$ python -q
>>> import numpy as np
>>> import numpy.linalg as la
>>> np.set_printoptions(suppress=True, linewidth=120)
>>> arr = np.load("block7.npy")
>>> arr
array([[-81.01,  71.98, -54.02],
       [ -9.02,   7.94,  -6.07],
       [-80.99,  72.  , -54.07],
       [-62.98,  56.03, -42.  ],
       [-35.98,  32.09, -24.01]])
>>> f = np.array([2, 2])
>>> np.round(np.correlate(arr[2], arr[4], "full"), 2)
array([ 1944.57, -4327.69,  6522.72, -4325.67,  1945.44])
>>> np.round(np.cross(arr[2, :3], arr[4, :3]), 2)
array([ 6.39,  0.87, -8.41])
>>> Y = np.array([[-1, 0, 0, 2],
...     [-1, 2, 2, 2],
...     [2, -2, 2, -2],
...     [-2, 2, -2, -1],
...     [-2, -2, -2, -2],
...     [1, -2, 1, 2],
...     [1, 1, 1, -2],
...     [-2, 2, 2, 2]])
>>> feats = Y.T @ Y
>>> feats
array([[ 20, -11,   8,  -6],
       [-11,  25,   3,   8],
       [  8,   3,  22,  10],
       [ -6,   8,  10,  29]])
>>> L = la.cholesky(feats)
>>> np.round(feats / np.sqrt(np.outer(np.diag(feats), np.diag(feats))), 2)
array([[ 1.  , -0.49,  0.38, -0.25],
       [-0.49,  1.  ,  0.13,  0.3 ],
       [ 0.38,  0.13,  1.  ,  0.4 ],
       [-0.25,  0.3 ,  0.4 ,  1.  ]])
>>> np.round(L @ L.T, 2)
array([[ 20., -11.,   8.,  -6.],
       [-11.,  25.,   3.,   8.],
       [  8.,   3.,  22.,  10.],
       [ -6.,   8.,  10.,  29.]])
>>> L.round(2)
array([[ 4.47,  0.  ,  0.  ,  0.  ],
       [-2.46,  4.35,  0.  ,  0.  ],
       [ 1.79,  1.7 ,  3.99,  0.  ],
       [-1.34,  1.08,  2.65,  4.36]])
>>> round(np.prod(np.diag(L)) ** 2, 2), round(la.det(feats), 2)
(np.float64(114686.0), np.float64(114686.0))
